$ python -q
>>> import numpy as np
>>> from numpy import linalg as LA
>>> np.set_printoptions(suppress=True, linewidth=160)
>>> def rd(a):
...     return np.round(a, 2) + 0
... 
>>> X = np.array([[1, -1, -1, 1, 1, -1, -1, 1],
...     [1, 1, -1, -1, 1, 1, -1, -1],
...     [1, -1, 1, -1, -1, 1, -1, 1],
...     [1, 1, -1, -1, -1, -1, 1, 1],
...     [1, 1, 1, 1, 1, 1, 1, 1]])
>>> print(X)
[[ 1 -1 -1  1  1 -1 -1  1]
 [ 1  1 -1 -1  1  1 -1 -1]
 [ 1 -1  1 -1 -1  1 -1  1]
 [ 1  1 -1 -1 -1 -1  1  1]
 [ 1  1  1  1  1  1  1  1]]
>>> print(LA.matrix_rank(X))
5
>>> print(rd(LA.svd(X, compute_uv=False)))
[2.83 2.83 2.83 2.83 2.83]
>>> print(X.shape)
(5, 8)
>>> print(X - X[0])
[[ 0  0  0  0  0  0  0  0]
 [ 0  2  0 -2  0  2  0 -2]
 [ 0  0  2 -2 -2  2  0  0]
 [ 0  2  0 -2 -2  0  2  0]
 [ 0  2  2  0  0  2  2  0]]
>>> print(np.unravel_index(np.abs(X).argmax(), X.shape))
(np.int64(0), np.int64(0))
>>> print(X.sum(axis=1))
[0 0 0 0 8]
>>> print(np.count_nonzero(X))
40
>>> print(rd(LA.norm(X)))
6.32
>>> print(X.sum(axis=0))
[ 5  1 -1 -1  1  1 -1  3]
>>> print(np.diff(X, axis=0))
[[ 0  2  0 -2  0  2  0 -2]
 [ 0 -2  2  0 -2  0  0  2]
 [ 0  2 -2  0  0 -2  2  0]
 [ 0  0  2  2  2  2  0  0]]
>>> X[5]
Traceback (most recent call last):
  File "<python-input-16>", line 1, in <module>
    X[5]
    ~^^^
IndexError: index 5 is out of bounds for axis 0 with size 5
>>> f = np.array([0, 0])
>>> print(np.correlate(X[1], X[4], "full"))
[ 1  2  1  0  1  2  1  0 -1 -2 -1  0 -1 -2 -1]
>>> print(np.cross(X[1, :3], X[4, :3]))
[ 2 -2  0]
>>> print(np.convolve(X[1], f))
[0 0 0 0 0 0 0 0 0]
>>> Y = X / LA.norm(X, axis=1, keepdims=True)
>>> C2 = Y @ Y.T
>>> print((np.abs(C2) > 0.9).astype(int))
[[1 0 0 0 0]
 [0 1 0 0 0]
 [0 0 1 0 0]
 [0 0 0 1 0]
 [0 0 0 0 1]]
>>> print(rd(LA.norm(Y, axis=1)))
[1. 1. 1. 1. 1.]
>>> print(np.argwhere(np.triu(np.abs(C2) > 0.95, 1)))
[]
>>> print(np.degrees(np.arccos(np.clip(C2[4, 2], -1, 1))))
90.0
>>> x = np.array([3, 3, 1, 2, 0, 3, 0, 2])
>>> print(X @ x)
[ 0  4  4  2 14]
>>> x @ X
Traceback (most recent call last):
  File "<python-input-29>", line 1, in <module>
    x @ X
    ~~^~~
ValueError: matmul: Input operand 1 has a mismatch in its core dimension 0, with gufunc signature (n?,k),(k,m?)->(n?,m?) (size 5 is different from 8)
>>> print(X @ np.eye(8)[6])
[-1. -1. -1.  1.  1.]
>>> print(np.einsum("ij,j->i", X, x))
[ 0  4  4  2 14]
>>> print(np.sign((X @ x).round(6)))
[0 1 1 1 1]
>>> Y = np.array([[5, 4, -3, -4], [2, 3, -3, -1], [-5, -1, -5, -2]])
>>> A = np.block([[np.zeros((3, 3)), Y], [Y.T, np.zeros((4, 4))]])
>>> print(A)
[[ 0.  0.  0.  5.  4. -3. -4.]
 [ 0.  0.  0.  2.  3. -3. -1.]
 [ 0.  0.  0. -5. -1. -5. -2.]
 [ 5.  2. -5.  0.  0.  0.  0.]
 [ 4.  3. -1.  0.  0.  0.  0.]
 [-3. -3. -5.  0.  0.  0.  0.]
 [-4. -1. -2.  0.  0.  0.  0.]]
>>> rk = LA.matrix_rank(A)
>>> print(rk)
6
>>> N = LA.svd(A)[2][rk:].T
>>> print(rd(A @ N))
[[0.]
 [0.]
 [0.]
 [0.]
 [0.]
 [0.]
 [0.]]
>>> print(N.shape)
(7, 1)
>>> print(rd(N @ N.T))
[[ 0.    0.    0.    0.    0.    0.    0.  ]
 [ 0.    0.    0.    0.    0.    0.    0.  ]
 [ 0.    0.    0.    0.    0.    0.    0.  ]
 [ 0.    0.    0.    0.24 -0.34 -0.22  0.13]
 [ 0.    0.    0.   -0.34  0.48  0.32 -0.18]
 [ 0.    0.    0.   -0.22  0.32  0.21 -0.12]
 [ 0.    0.    0.    0.13 -0.18 -0.12  0.07]]
>>> m1 = np.array([[0, -3, 2], [4, 0, 0], [-5, -4, 4], [-5, -3, 0], [4, 4, 3]])
>>> print(m1)
[[ 0 -3  2]
 [ 4  0  0]
 [-5 -4  4]
 [-5 -3  0]
 [ 4  4  3]]
>>> x = np.array([-2, 2, -3])
>>> y = m1 @ x
>>> print(rd(LA.pinv(m1) @ m1))
[[1. 0. 0.]
 [0. 1. 0.]
 [0. 0. 1.]]
>>> print(y)
[-12  -8 -10   4  -9]
>>> print(rd(LA.lstsq(m1, y)[0]))
[-2.  2. -3.]
>>> try:
...     LA.solve(m1, y)
... except LA.LinAlgError as e:
...     print(e)
... 
Last 2 dimensions of the array must be square
>>> rng = np.random.default_rng(69)
>>> y = y + 0.3 * rng.normal(size=5)
>>> print(rd(y))
[-11.79  -7.9   -9.2    3.7   -9.48]
>>> beta, *_ = LA.lstsq(m1, y)
>>> print([round(float(LA.norm(LA.solve(m1.T @ m1 + lam * np.eye(3), m1.T @ y))), 2) for lam in (0, 1, 10, 100)])
[4.02, 3.84, 2.79, 0.79]
>>> print(rd(beta))
[-1.97  1.88 -2.96]
>>> print(rd(LA.norm(y - m1 @ beta)))
0.68
>>> proj = m1 @ LA.solve(m1.T @ m1, m1.T)
>>> print(rd((np.eye(5) - proj) @ m1))
[[0. 0. 0.]
 [0. 0. 0.]
 [0. 0. 0.]
 [0. 0. 0.]
 [0. 0. 0.]]
>>> print(rd(np.trace(proj)))
3.0
>>> print(LA.matrix_rank(np.eye(5) - proj))
2
>>> print(rd(proj))
[[ 0.54  0.4   0.29 -0.04 -0.08]
 [ 0.4   0.54 -0.16 -0.25 -0.05]
 [ 0.29 -0.16  0.75  0.24  0.15]
 [-0.04 -0.25  0.24  0.31 -0.3 ]
 [-0.08 -0.05  0.15 -0.3   0.86]]
>>> Y = proj / np.sqrt((proj ** 2).mean(axis=1, keepdims=True))
>>> print(LA.matrix_rank(proj - proj.mean(axis=1, keepdims=True)))
3
>>> print(rd(proj - proj.mean(axis=1, keepdims=True)))
[[ 0.32  0.17  0.07 -0.26 -0.3 ]
 [ 0.3   0.44 -0.25 -0.35 -0.15]
 [ 0.04 -0.41  0.49 -0.01 -0.11]
 [-0.03 -0.25  0.25  0.32 -0.29]
 [-0.2  -0.17  0.03 -0.41  0.75]]
>>> m1 @ m1
Traceback (most recent call last):
  File "<python-input-65>", line 1, in <module>
    m1 @ m1
    ~~~^~~~
ValueError: matmul: Input operand 1 has a mismatch in its core dimension 0, with gufunc signature (n?,k),(k,m?)->(n?,m?) (size 5 is different from 3)
>>> C2 = m1.T @ m1
>>> print(LA.matrix_rank(C2))
3
>>> print(np.diag(C2))
[82 50 29]
>>> print(rd(LA.eigvalsh(C2)[::-1]))
[121.11  28.04  11.85]
>>> print(rd(LA.svd(m1, compute_uv=False) ** 2))
[121.11  28.04  11.85]
>>> print((m1 @ m1.T).shape)
(5, 5)
>>> Y = m1 + rng.integers(-2, 3, (5, 1)) @ rng.integers(-2, 3, (1, 3))
>>> print(Y)
[[ 0 -2  0]
 [ 4  2 -4]
 [-5 -3  2]
 [-5 -3  0]
 [ 4  5  1]]
>>> print(Y - m1)
[[ 0  1 -2]
 [ 0  2 -4]
 [ 0  1 -2]
 [ 0  0  0]
 [ 0  1 -2]]
>>> print(np.abs(Y - m1).sum(axis=1))
[3 6 3 0 3]
>>> z = rng.integers(0, 3, 5)
>>> feats = (z[:, None] == z) * 5 + np.eye(5)
>>> print(feats)
[[6. 0. 5. 0. 0.]
 [0. 6. 0. 5. 0.]
 [5. 0. 6. 0. 0.]
 [0. 5. 0. 6. 0.]
 [0. 0. 0. 0. 6.]]
>>> z = rng.permutation(5)
>>> print(z)
[3 4 1 2 0]
>>> Y = feats[z][:, z]
>>> print(np.trace(Y))
30.0
>>> print(np.allclose(Y, feats))
False
>>> print(np.diag(Y))
[6. 6. 6. 6. 6.]
>>> W0 = np.loadtxt("case17.csv", delimiter=",")
>>> print(W0)
[[ 4.  5.  6.  7.  8.  9.]
 [10. 11. 12. 13. 14. 15.]
 [16. 17. 18. 19. 20. 21.]
 [22. 23. 24. 25. 26. 27.]
 [28. 29. 30. 31. 32. 33.]]
>>> # rank 2
>>> print(np.allclose(W0[:-1].T @ LA.lstsq(W0[:-1].T, W0[-1])[0], W0[-1]))
True
>>> print(LA.lstsq(W0[:-1].T, W0[-1])[2])
2
>>> print(rd(np.sort(np.abs(LA.eigvals(feats)))))
[ 1.  1.  6. 11. 11.]
>>> print(np.trace(feats))
30.0
>>> left, s, VT = LA.svd(W0)
>>> print(np.argmax(s[:-1] / (s[1:] + 1e-6)) + 1)
2
>>> Y = left[:, :2] @ np.diag(s[:2]) @ VT[:2]
>>> print(rd(np.abs(W0 - Y).max()))
0.0
>>> print(rd(Y))
[[ 4.  5.  6.  7.  8.  9.]
 [10. 11. 12. 13. 14. 15.]
 [16. 17. 18. 19. 20. 21.]
 [22. 23. 24. 25. 26. 27.]
 [28. 29. 30. 31. 32. 33.]]
>>> print(rd(LA.norm(W0 - Y, 2)), rd(s[2]))
0.0 0.0
>>> K = np.load("arr.npy")
>>> print(K)
[[-0.41 -0.09 -0.23  0.63 -0.47  0.92]
 [-0.09 -1.6   0.29  0.08  1.6  -0.4 ]
 [-0.23  0.29  2.51  0.15  0.5   0.69]
 [ 0.63  0.08  0.15 -0.02 -1.73  0.87]
 [-0.47  1.6   0.5  -1.73 -1.39  1.13]
 [ 0.92 -0.4   0.69  0.87  1.13  0.91]]
>>> # symmetric
>>> z = rng.permutation(6)
>>> print(z)
[0 4 5 3 1 2]
>>> Y = K[z][:, z]
>>> print(np.allclose(Y, K))
False
>>> print(rd(np.sort(np.abs(LA.eigvals(Y)))))
[1.   1.   1.01 2.   3.   4.  ]
>>> assert K == K.T
Traceback (most recent call last):
  File "<python-input-106>", line 1, in <module>
    assert K == K.T
           ^^^^^^^^
ValueError: The truth value of an array with more than one element is ambiguous. Use a.any() or a.all()
>>> print(rd(np.trace(K)))
0.0
>>> print(rd(LA.det(K)))
-24.14
>>> print(rd(np.sort(np.abs(LA.eigvals(K)))))
[1.   1.   1.01 2.   3.   4.  ]
>>> Y = np.array([[-3, 3, 0],
...     [-3, -2, 0],
...     [3, 0, 1],
...     [-1, 1, 0],
...     [0, 3, 1],
...     [3, -2, -1]])
>>> print(rd(np.einsum("ij,ij->i", K, K)))
[1.69 5.38 7.19 4.18 9.23 4.34]
>>> Y @ K
Traceback (most recent call last):
  File "<python-input-112>", line 1, in <module>
    Y @ K
    ~~^~~
ValueError: matmul: Input operand 1 has a mismatch in its core dimension 0, with gufunc signature (n?,k),(k,m?)->(n?,m?) (size 6 is different from 3)
>>> try:
...     LA.cholesky(K)
... except LA.LinAlgError as e:
...     print(e)
... 
Matrix is not positive definite
>>> print(rd(LA.eigvalsh(K).min()))
-4.0
>>> print([round(float(LA.det(K[:i, :i])), 2) + 0 for i in range(1, 7)])
[-0.41, 0.65, 1.76, 1.64, -9.49, -24.14]
>>> left, s, VT = LA.svd(K, full_matrices=False)
>>> print(rd(s))
[4.   3.   2.   1.01 1.   1.  ]
>>> print(rd(left.T @ K @ VT.T))
[[4.   0.   0.   0.   0.   0.  ]
 [0.   3.   0.   0.   0.   0.  ]
 [0.   0.   2.   0.   0.   0.  ]
 [0.   0.   0.   1.01 0.   0.  ]
 [0.   0.   0.   0.   1.   0.  ]
 [0.   0.   0.   0.   0.   1.  ]]
>>> print(rd(VT @ VT.T))
[[1. 0. 0. 0. 0. 0.]
 [0. 1. 0. 0. 0. 0.]
 [0. 0. 1. 0. 0. 0.]
 [0. 0. 0. 1. 0. 0.]
 [0. 0. 0. 0. 1. 0.]
 [0. 0. 0. 0. 0. 1.]]
>>> print(rd(np.sqrt((s ** 2).sum())), rd(LA.norm(K)))
5.66 5.66
>>> print(np.allclose(left * s @ VT, K))
True
>>> print((s > 1e-8).sum())
6
>>> print(rd(s / s[0]))
[1.   0.75 0.5  0.25 0.25 0.25]
>>> print(left.shape, s.shape, VT.shape)
(6, 6) (6,) (6, 6)
>>> F = np.array([[0, 0, 9, 6], [0, 0, 0, 6], [0, 0, 3, 2], [0, 0, 0, 2]])
>>> # triangular, det is the product of the diagonal
>>> print(np.abs(np.diag(LA.qr(A)[1])) > 1e-9)
[ True  True  True  True  True  True False]
>>> print(rd(np.trace(LA.pinv(A) @ A)))
6.0
>>> try:
...     LA.inv(A)
... except LA.LinAlgError as e:
...     print(repr(e))
... 
LinAlgError('Singular matrix')
>>> print(rd(A @ LA.pinv(A) @ A))
[[ 0.  0.  0.  5.  4. -3. -4.]
 [ 0.  0.  0.  2.  3. -3. -1.]
 [ 0.  0.  0. -5. -1. -5. -2.]
 [ 5.  2. -5.  0.  0.  0.  0.]
 [ 4.  3. -1.  0.  0.  0.  0.]
 [-3. -3. -5.  0.  0.  0.  0.]
 [-4. -1. -2.  0.  0.  0.  0.]]
>>> mat = np.load("out9.npy")
>>> print(mat)
[[2 1 2 2 1 0]
 [1 2 1 3 0 4]
 [3 1 3 4 1 4]
 [3 0 1 1 2 4]
 [3 1 3 3 1 2]
 [4 2 2 4 3 3]
 [5 3 3 5 3 6]
 [2 0 0 0 2 2]
 [0 0 0 0 0 0]
 [0 1 0 2 0 1]
 [2 1 2 2 1 0]
 [0 2 0 2 0 2]
 [2 0 2 1 1 1]
 [0 1 0 2 0 1]
 [2 0 2 1 1 1]
 [0 0 0 0 0 0]
 [3 4 3 7 1 5]
 [2 2 2 4 1 1]
 [5 2 3 5 3 5]
 [2 0 0 0 2 2]
 [2 2 2 4 1 1]
 [4 1 2 2 3 2]
 [3 1 3 4 1 4]
 [0 0 0 0 0 0]
 [3 1 1 3 2 5]
 [3 3 3 6 1 6]
 [0 3 0 4 0 3]
 [0 0 0 0 0 0]
 [4 2 2 4 3 3]
 [0 0 0 0 0 0]
 [0 0 0 0 0 0]
 [2 1 0 2 2 3]
 [0 1 0 2 0 1]]
>>> cen = mat - mat.mean(axis=0)
>>> left, s, VT = LA.svd(cen, full_matrices=False)
>>> print(rd(cen.mean(axis=0)))
[0. 0. 0. 0. 0. 0.]
>>> print(rd(np.abs(VT[-1])))
[0.68 0.05 0.41 0.01 0.61 0.09]
>>> print(rd((s ** 2).sum() ** 2 / (s ** 4).sum()))
1.77
>>> print(np.abs(VT[0]).argmax())
3
>>> print(rd(s ** 2 / (s ** 2).sum()))
[0.73 0.15 0.08 0.03 0.   0.  ]
>>> print(np.searchsorted(np.cumsum(s ** 2) / (s ** 2).sum(), 0.9) + 1)
3
>>> print(np.abs(left[:, 0]).argmax())
6
>>> x = np.ones(5)
>>> for _ in range(3):
...     x = feats @ x
...     x /= LA.norm(x)
...     print(round(x @ feats @ x, 2))
... 
10.65
10.89
10.97
>>> print(rd(LA.eigvalsh(feats)[-1]))
11.0
>>> cen = mat - mat.mean(axis=0)
>>> V = LA.svd(cen)[2][:5]
>>> Y = cen - cen @ V.T @ V
>>> print(rd(Y.std(axis=0)))
[0.04 0.   0.02 0.   0.03 0.  ]
>>> print(rd(np.cov(cen @ V.T, rowvar=False)))
[[10.08  0.    0.    0.    0.  ]
 [ 0.    2.06  0.    0.    0.  ]
 [ 0.    0.    1.17  0.    0.  ]
 [ 0.    0.    0.    0.43  0.  ]
 [ 0.    0.    0.    0.    0.06]]
>>> print(rd(np.diag(V.T @ V)))
[0.54 1.   0.84 1.   0.63 0.99]
>>> Y = np.c_[mat[:, :3] @ np.array([[1, -2, 1], [-2, 3, -3], [1, 1, 0]]), np.array([-2, -3, -1, 2, 3, 2, -3, 3, -1, -3, 3, 3, -1, 0, -2, 3, 2, 2, 0, -2, 0, 0, 0, -1, 2, -1, -3, 2, -3, -3, -3, 1, -1])]
>>> print(Y)
[[ 2  1 -1 -2]
 [-2  5 -5 -3]
 [ 4  0  0 -1]
 [ 4 -5  3  2]
 [ 4  0  0  3]
 [ 2  0 -2  2]
 [ 2  2 -4 -3]
 [ 2 -4  2  3]
 [ 0  0  0 -1]
 [-2  3 -3 -3]
 [ 2  1 -1  3]
 [-4  6 -6  3]
 [ 4 -2  2 -1]
 [-2  3 -3  0]
 [ 4 -2  2 -2]
 [ 0  0  0  3]
 [-2  9 -9  2]
 [ 0  4 -4  2]
 [ 4 -1 -1  0]
 [ 2 -4  2 -2]
 [ 0  4 -4  0]
 [ 4 -3  1  0]
 [ 4  0  0  0]
 [ 0  0  0 -1]
 [ 2 -2  0  2]
 [ 0  6 -6 -1]
 [-6  9 -9 -3]
 [ 0  0  0  2]
 [ 2  0 -2 -3]
 [ 0  0  0 -3]
 [ 0  0  0 -3]
 [ 0 -1 -1  1]
 [-2  3 -3 -1]]
>>> print(rd(LA.norm(Y - mat @ LA.lstsq(mat, Y)[0], axis=0)))
[ 0.    0.    0.   11.63]
>>> print(rd(LA.norm(LA.qr(mat)[0].T @ Y, axis=0) ** 2 / ((Y ** 2).sum(axis=0) + 1e-12)))
[1.  1.  1.  0.1]
>>> print(LA.matrix_rank(Y))
4
